$ python3 -q
>>> import numpy as np
>>> from numpy import linalg as LA
>>> np.set_printoptions(precision=3, suppress=True, linewidth=160, legacy="1.25")
>>> def tidy(a):
...     return np.round(a, 3) + 0
... 
>>> W0 = np.loadtxt("block19.csv", delimiter=",")
>>> print(W0)
[[ 0. -3.  0.  0.  0.  0.  0.  0.  0.]
 [-3.  2. -3.  0.  0.  0.  0.  0.  0.]
 [ 0. -3. -3. -3.  0.  0.  0.  0.  0.]
 [ 0.  0. -3. -3. -3.  0.  0.  0.  0.]
 [ 0.  0.  0. -3. -2. -3.  0.  0.  0.]
 [ 0.  0.  0.  0. -3. -3. -3.  0.  0.]
 [ 0.  0.  0.  0.  0. -3.  0. -3.  0.]
 [ 0.  0.  0.  0.  0.  0. -3. -2. -3.]
 [ 0.  0.  0.  0.  0.  0.  0. -3.  2.]]
>>> print(np.all(LA.eigvalsh(W0) > 0))
False
>>> rng = np.random.default_rng(79)
>>> z = rng.permutation(9)
>>> B = W0[:, z] * rng.choice([-1, 1], 9)
>>> print(B)
[[-0.  0. -0. -0. -0.  0.  3.  0. -0.]
 [-0.  0. -0.  3. -0.  0. -2. -3. -0.]
 [-0.  0. -0. -0. -0.  0.  3. -3.  3.]
 [-0.  0. -0. -0. -0. -3. -0. -3.  3.]
 [-0.  0.  3. -0. -0. -2. -0.  0.  3.]
 [ 3.  0.  3. -0. -0. -3. -0.  0. -0.]
 [-0.  0.  3. -0.  3.  0. -0.  0. -0.]
 [ 3. -3. -0. -0.  2.  0. -0.  0. -0.]
 [-0.  2. -0. -0.  3.  0. -0.  0. -0.]]
>>> left, _, vt = LA.svd(W0.T @ B)
>>> print(tidy(left @ vt))
[[ 0.  0.  0. -1.  0.  0.  0.  0.  0.]
 [ 0.  0.  0.  0.  0.  0. -1.  0.  0.]
 [ 0.  0.  0.  0.  0.  0.  0.  1.  0.]
 [ 0.  0.  0.  0.  0.  0.  0.  0. -1.]
 [ 0.  0.  0.  0.  0.  1.  0.  0.  0.]
 [ 0.  0. -1.  0.  0.  0.  0.  0.  0.]
 [-1.  0.  0.  0.  0.  0.  0.  0.  0.]
 [ 0.  0.  0.  0. -1.  0.  0.  0.  0.]
 [ 0.  1.  0.  0.  0.  0.  0.  0.  0.]]
